In [1]: import numpy as np

In [2]: np.set_printoptions(suppress=True, linewidth=100)

In [3]: data = np.array([[0.2, -1.5, 0.6, -1.3],
   ...:     [0.0, 0.5, -0.7, -0.3],
   ...:     [-1.9, 0.0, 0.7, -1.0],
   ...:     [0.3, 0.7, -2.2, -0.4],
   ...:     [-1.0, 0.0, -0.5, -1.1],
   ...:     [1.1, -0.6, -0.4, 1.4],
   ...:     [-1.6, 0.0, 0.6, -0.3],
   ...:     [0.8, 0.4, -0.7, -0.2],
   ...:     [-0.8, 0.4, 0.5, 0.5],
   ...:     [0.9, 0.2, 0.8, 0.2],
   ...:     [0.5, 0.1, 0.7, 0.9],
   ...:     [0.4, 0.0, 0.0, 0.2],
   ...:     [-0.9, 0.2, -0.5, -0.7],
   ...:     [0.6, 1.0, 0.6, 0.5],
   ...:     [0.6, -0.1, 0.3, 2.1]])

In [4]: data[4] *= 10

In [5]: data
Out[5]: 
array([[  0.2,  -1.5,   0.6,  -1.3],
       [  0. ,   0.5,  -0.7,  -0.3],
       [ -1.9,   0. ,   0.7,  -1. ],
       [  0.3,   0.7,  -2.2,  -0.4],
       [-10. ,   0. ,  -5. , -11. ],
       [  1.1,  -0.6,  -0.4,   1.4],
       [ -1.6,   0. ,   0.6,  -0.3],
       [  0.8,   0.4,  -0.7,  -0.2],
       [ -0.8,   0.4,   0.5,   0.5],
       [  0.9,   0.2,   0.8,   0.2],
       [  0.5,   0.1,   0.7,   0.9],
       [  0.4,   0. ,   0. ,   0.2],
       [ -0.9,   0.2,  -0.5,  -0.7],
       [  0.6,   1. ,   0.6,   0.5],
       [  0.6,  -0.1,   0.3,   2.1]])

In [6]: # row 4 is much longer than the rest

In [7]: Q, Rm = np.linalg.qr(data)

In [8]: round(abs(Rm[0, 0]), 3), round(float(np.linalg.norm(data[:, 0])), 3)
Out[8]: (np.float64(10.561), 10.561)

In [9]: np.round(Q.T @ Q, 3) + 0
Out[9]: 
array([[1., 0., 0., 0.],
       [0., 1., 0., 0.],
       [0., 0., 1., 0.],
       [0., 0., 0., 1.]])

In [10]: np.round(np.abs(np.diag(Rm)), 3)
Out[10]: array([10.561,  2.184,  3.61 ,  2.777])

In [11]: Rm.round(3)
Out[11]: 
array([[-10.561,   0.015,  -4.529, -10.972],
       [  0.   ,  -2.184,   0.852,  -0.571],
       [  0.   ,   0.   ,  -3.61 ,  -1.974],
       [  0.   ,   0.   ,   0.   ,  -2.777]])

In [12]: cen = (data - data.mean(axis=0)) / data.std(axis=0)

In [13]: np.round(cen.std(axis=0), 3)
Out[13]: array([1., 1., 1., 1.])

In [14]: coef = np.linalg.lstsq(np.delete(cen, 1, axis=1), cen[:, 1])[0]

In [15]: coef.round(3)
Out[15]: array([-0.647, -0.657,  1.238])

In [16]: np.round(1 - np.var(cen[:, 1] - np.delete(cen, 1, axis=1) @ coef), 3)
Out[16]: np.float64(0.157)
